$ python3 -q
>>> import numpy as np
>>> np.set_printoptions(precision=2, suppress=True, linewidth=140)
>>> def rd(a):
...     return np.round(a, 2) + 0
... 
>>> A = np.load("out11.npy")
>>> A
array([[  8.03, -10.08,  -9.57],
       [  4.01,  -7.08, -15.09],
       [  3.43,  -6.06, -15.05],
       [  7.05,  -9.48,  -7.37],
       [  7.27, -10.83,  -5.4 ],
       [  7.65,  -9.57,  -7.32],
       [  7.34,  -7.2 ,  -8.16],
       [  5.89,  -6.99, -14.64],
       [  4.08,  -6.07, -15.87],
       [  7.57,  -7.94,  -5.67],
       [  6.51, -10.57,  -6.01],
       [  4.34,  -7.45, -14.47],
       [  2.66,  -5.97, -14.84],
       [  6.44,  -9.59,  -6.4 ],
       [  5.92,  -6.9 , -15.51],
       [  6.89,  -9.75,  -8.56],
       [  4.93,  -7.79, -15.5 ],
       [  4.68,  -6.55, -14.94],
       [  1.88,  -6.79, -16.04],
       [  3.16,  -7.28, -15.28],
       [  7.97,  -8.97,  -6.64],
       [  7.23,  -7.44,  -6.21],
       [  2.53,  -8.31, -15.  ],
       [  6.54,  -9.7 ,  -7.9 ],
       [  5.28,  -6.3 , -14.51],
       [  5.86,  -8.58,  -6.43],
       [  5.27,  -7.44, -15.95],
       [  3.27,  -7.33, -15.56],
       [  6.08, -10.56,  -5.59],
       [  6.91,  -7.94,  -7.82],
       [  2.95,  -6.3 , -15.66],
       [  4.44,  -8.41, -16.68],
       [  4.36,  -8.  , -15.1 ],
       [  8.07,  -7.58,  -6.22]])
>>> z = A[:, 0] > np.median(A[:, 0])
>>> f = A[z].mean(axis=0) - A[~z].mean(axis=0)
>>> rd(f)
array([ 3.07, -1.73,  6.88])
